% ipython --no-banner

In [1]: import numpy as np

In [2]: np.set_printoptions(suppress=True, linewidth=120)

In [3]: rnd = lambda a: np.round(a, 3) + 0

In [4]: arr = np.loadtxt("layer8.csv", delimiter=",")

In [5]: rnd(arr)
Out[5]: 
array([[0.167, 0.   , 0.   , 0.167, 0.167, 0.167, 0.167, 0.167],
       [0.   , 0.5  , 0.25 , 0.   , 0.   , 0.25 , 0.   , 0.   ],
       [0.   , 0.25 , 0.25 , 0.   , 0.   , 0.25 , 0.25 , 0.   ],
       [0.25 , 0.   , 0.   , 0.5  , 0.   , 0.   , 0.25 , 0.   ],
       [0.   , 0.333, 0.   , 0.   , 0.333, 0.   , 0.   , 0.333],
       [0.167, 0.   , 0.   , 0.167, 0.167, 0.333, 0.167, 0.   ],
       [0.2  , 0.   , 0.   , 0.2  , 0.2  , 0.   , 0.2  , 0.2  ],
       [0.   , 0.25 , 0.25 , 0.   , 0.   , 0.25 , 0.   , 0.25 ]])

In [6]: # rows sum to 1

In [7]: B = arr / np.sqrt((arr ** 2).mean(axis=1, keepdims=True))

In [8]: np.linalg.matrix_rank(arr - arr.mean(axis=1, keepdims=True))
Out[8]: np.int64(7)

In [9]: rnd(arr - arr.mean(axis=1, keepdims=True))
Out[9]: 
array([[ 0.042, -0.125, -0.125,  0.042,  0.042,  0.042,  0.042,  0.042],
       [-0.125,  0.375,  0.125, -0.125, -0.125,  0.125, -0.125, -0.125],
       [-0.125,  0.125,  0.125, -0.125, -0.125,  0.125,  0.125, -0.125],
       [ 0.125, -0.125, -0.125,  0.375, -0.125, -0.125,  0.125, -0.125],
       [-0.125,  0.208, -0.125, -0.125,  0.208, -0.125, -0.125,  0.208],
       [ 0.042, -0.125, -0.125,  0.042,  0.042,  0.208,  0.042, -0.125],
       [ 0.075, -0.125, -0.125,  0.075,  0.075, -0.125,  0.075,  0.075],
       [-0.125,  0.125,  0.125, -0.125, -0.125,  0.125, -0.125,  0.125]])

In [10]: rnd(B[5])
Out[10]: array([1., 0., 0., 1., 1., 2., 1., 0.])

In [11]: rnd(np.linalg.norm(B, axis=1))
Out[11]: array([2.828, 2.828, 2.828, 2.828, 2.828, 2.828, 2.828, 2.828])

In [12]: rng = np.random.default_rng(402252)

In [13]: z = rng.permutation(8)

In [14]: B = arr[:, z] * rng.choice([-1, 1], 8)

In [15]: rnd(B)
Out[15]: 
array([[-0.167, -0.167, -0.167, -0.167,  0.167,  0.   ,  0.   , -0.167],
       [ 0.   , -0.25 ,  0.   ,  0.   ,  0.   , -0.25 ,  0.5  ,  0.   ],
       [ 0.   , -0.25 ,  0.   ,  0.   ,  0.25 , -0.25 ,  0.25 ,  0.   ],
       [-0.25 ,  0.   ,  0.   ,  0.   ,  0.25 ,  0.   ,  0.   , -0.5  ],
       [ 0.   ,  0.   , -0.333, -0.333,  0.   ,  0.   ,  0.333,  0.   ],
       [-0.167, -0.333, -0.167,  0.   ,  0.167,  0.   ,  0.   , -0.167],
       [-0.2  ,  0.   , -0.2  , -0.2  ,  0.2  ,  0.   ,  0.   , -0.2  ],
       [ 0.   , -0.25 ,  0.   , -0.25 ,  0.   , -0.25 ,  0.25 ,  0.   ]])

In [16]: Uu, _, vt = np.linalg.svd(arr.T @ B)

In [17]: z
Out[17]: array([0, 5, 4, 7, 6, 2, 1, 3])

In [18]: rnd(Uu @ vt)
Out[18]: 
array([[-1.,  0.,  0.,  0.,  0.,  0.,  0.,  0.],
       [ 0.,  0.,  0.,  0.,  0.,  0.,  1.,  0.],
       [ 0.,  0.,  0.,  0.,  0., -1.,  0.,  0.],
       [ 0.,  0.,  0.,  0.,  0.,  0.,  0., -1.],
       [ 0.,  0., -1.,  0.,  0.,  0.,  0.,  0.],
       [ 0., -1.,  0.,  0.,  0.,  0.,  0.,  0.],
       [ 0.,  0.,  0.,  0.,  1.,  0.,  0.,  0.],
       [ 0.,  0.,  0., -1.,  0.,  0.,  0.,  0.]])

In [19]: X = np.array([[1, -2, 4, -8],
    ...:     [1, -1, 1, -1],
    ...:     [1, 0, 0, 0],
    ...:     [1, 1, 1, 1],
    ...:     [1, 2, 4, 8],
    ...:     [1, 3, 9, 27],
    ...:     [1, 4, 16, 64],
    ...:     [1, 5, 25, 125]])

In [20]: X
Out[20]: 
array([[  1,  -2,   4,  -8],
       [  1,  -1,   1,  -1],
       [  1,   0,   0,   0],
       [  1,   1,   1,   1],
       [  1,   2,   4,   8],
       [  1,   3,   9,  27],
       [  1,   4,  16,  64],
       [  1,   5,  25, 125]])

In [21]: x0 = np.array([0, -5, 2, -2])

In [22]: rhs = X @ x0

In [23]: c, lr = np.zeros(4), 1 / np.linalg.norm(X, 2) ** 2

In [24]: for i in range(60):
    ...:     c -= lr * X.T @ (X @ c - rhs)
    ...:     if i % 10 == 0: print(i, round(np.linalg.norm(X @ c - rhs), 3))
    ...: 
0 23.109
10 22.763
20 22.428
30 22.103
40 21.788
50 21.482

In [25]: rnd(c)
Out[25]: array([ 0.046, -0.225, -0.068, -1.789])

In [26]: rnd(np.linalg.cond(X))
Out[26]: np.float64(97.875)

In [27]: mat = np.load("arr.npy")

In [28]: mat
Out[28]: 
array([[ 2,  2,  2,  2,  2,  2,  2],
       [ 2,  4,  4,  4,  4,  4,  4],
       [ 2,  4,  6,  6,  6,  6,  6],
       [ 2,  4,  6,  8,  8,  8,  8],
       [ 2,  4,  6,  8, 10, 10, 10],
       [ 2,  4,  6,  8, 10, 12, 12],
       [ 2,  4,  6,  8, 10, 12, 14]])

In [29]: # equal to its transpose

In [30]: B = np.c_[X[:, :2] @ np.array([[3, 1], [0, 0]]), np.array([1, -1, -8, -1, -2, 6, 9, 9])]

In [31]: B
Out[31]: 
array([[ 3,  1,  1],
       [ 3,  1, -1],
       [ 3,  1, -8],
       [ 3,  1, -1],
       [ 3,  1, -2],
       [ 3,  1,  6],
       [ 3,  1,  9],
       [ 3,  1,  9]])

In [32]: np.linalg.matrix_rank(np.c_[X, B])
Out[32]: np.int64(5)

In [33]: rnd(np.linalg.lstsq(X, B[:, 0])[0])
Out[33]: array([3., 0., 0., 0.])
